% ipython --no-banner

In [1]: import numpy as np

In [2]: np.set_printoptions(precision=2, suppress=True, linewidth=120)

In [3]: M = np.load("m.npy")

In [4]: print(M)
[[18 -1  1  1]
 [ 0 21  0  1]
 [ 2  2 39 -2]
 [ 2  0  2 20]]

In [5]: r0 = np.array([5, 1, 7, 2])

In [6]: other = M + np.outer(r0, np.eye(4)[3])

In [7]: np.linalg.matrix_rank(np.linalg.inv(other) - np.linalg.inv(M), tol=1e-8)
Out[7]: np.int64(1)

In [8]: np.linalg.matrix_rank(other - M)
Out[8]: np.int64(1)

In [9]: print(other)
[[18. -1.  1.  6.]
 [ 0. 21.  0.  2.]
 [ 2.  2. 39.  5.]
 [ 2.  0.  2. 22.]]

In [10]: print(round(float(np.linalg.det(other) / np.linalg.det(M)), 2), round(1 + np.linalg.solve(M, r0)[3], 2))
1.06 1.06

In [11]: data = np.loadtxt("sample6.csv", delimiter=",")

In [12]: print(data)
[[-3.23 -0.85]
 [-0.95 -0.25]]

In [13]: rng = np.random.default_rng(516)

In [14]: labels = rng.permutation(4)

In [15]: labels
Out[15]: array([2, 3, 0, 1])

In [16]: other = M[labels][:, labels]

In [17]: print(np.allclose(other, M))
False

In [18]: U, sig, Vt = np.linalg.svd(data)

In [19]: vecs = Vt[:(sig > 1e-8).sum()]

In [20]: x0 = data[0] + -1 * data[1] + rng.integers(2) * np.eye(2)[0]

In [21]: x0
Out[21]: array([-1.28, -0.6 ])

In [22]: round(np.linalg.norm(x0 - vecs.T @ vecs @ x0), 2)
Out[22]: np.float64(0.25)

In [23]: np.diag(vecs.T @ vecs)
Out[23]: array([0.94, 0.06])

In [24]: basis = np.array([[1, 0, 2], [2, 2, 0], [1, 2, 1]])

In [25]: A = (rng.random((23, 3)) < 0.25) @ basis

In [26]: print(A)
[[1 0 2]
 [2 2 0]
 [0 0 0]
 [1 2 1]
 [3 2 2]
 [2 2 3]
 [0 0 0]
 [2 2 0]
 [0 0 0]
 [0 0 0]
 [1 0 2]
 [4 4 3]
 [0 0 0]
 [3 4 1]
 [3 4 1]
 [0 0 0]
 [1 0 2]
 [2 2 0]
 [3 2 2]
 [0 0 0]
 [0 0 0]
 [2 2 3]
 [0 0 0]]

In [27]: other = np.c_[A[:, :1] @ np.array([[-4]]), np.array([-2, -3, -8, 9, -6, -2, -8, 8, -9, -8, 0, 8, 3, -2, -2, 0, -8, 3, 7, 5, -3, -8, -5])]

In [28]: other
Out[28]: 
array([[ -4,  -2],
       [ -8,  -3],
       [  0,  -8],
       [ -4,   9],
       [-12,  -6],
       [ -8,  -2],
       [  0,  -8],
       [ -8,   8],
       [  0,  -9],
       [  0,  -8],
       [ -4,   0],
       [-16,   8],
       [  0,   3],
       [-12,  -2],
       [-12,  -2],
       [  0,   0],
       [ -4,  -8],
       [ -8,   3],
       [-12,   7],
       [  0,   5],
       [  0,  -3],
       [ -8,  -8],
       [  0,  -5]])

In [29]: np.linalg.matrix_rank(np.c_[A, other])
Out[29]: np.int64(4)

In [30]: np.round(np.linalg.norm(other - A @ np.linalg.lstsq(A, other)[0], axis=0), 2) + 0
Out[30]: array([ 0.  , 27.16])

In [31]: np.round(np.linalg.lstsq(A, other[:, 0])[0], 2) + 0
Out[31]: array([-4.,  0.,  0.])

In [32]: np.linalg.norm(np.linalg.qr(A)[0].T @ other, axis=0) ** 2 / ((other ** 2).sum(axis=0) + 1e-12)
Out[32]: array([1.  , 0.07])
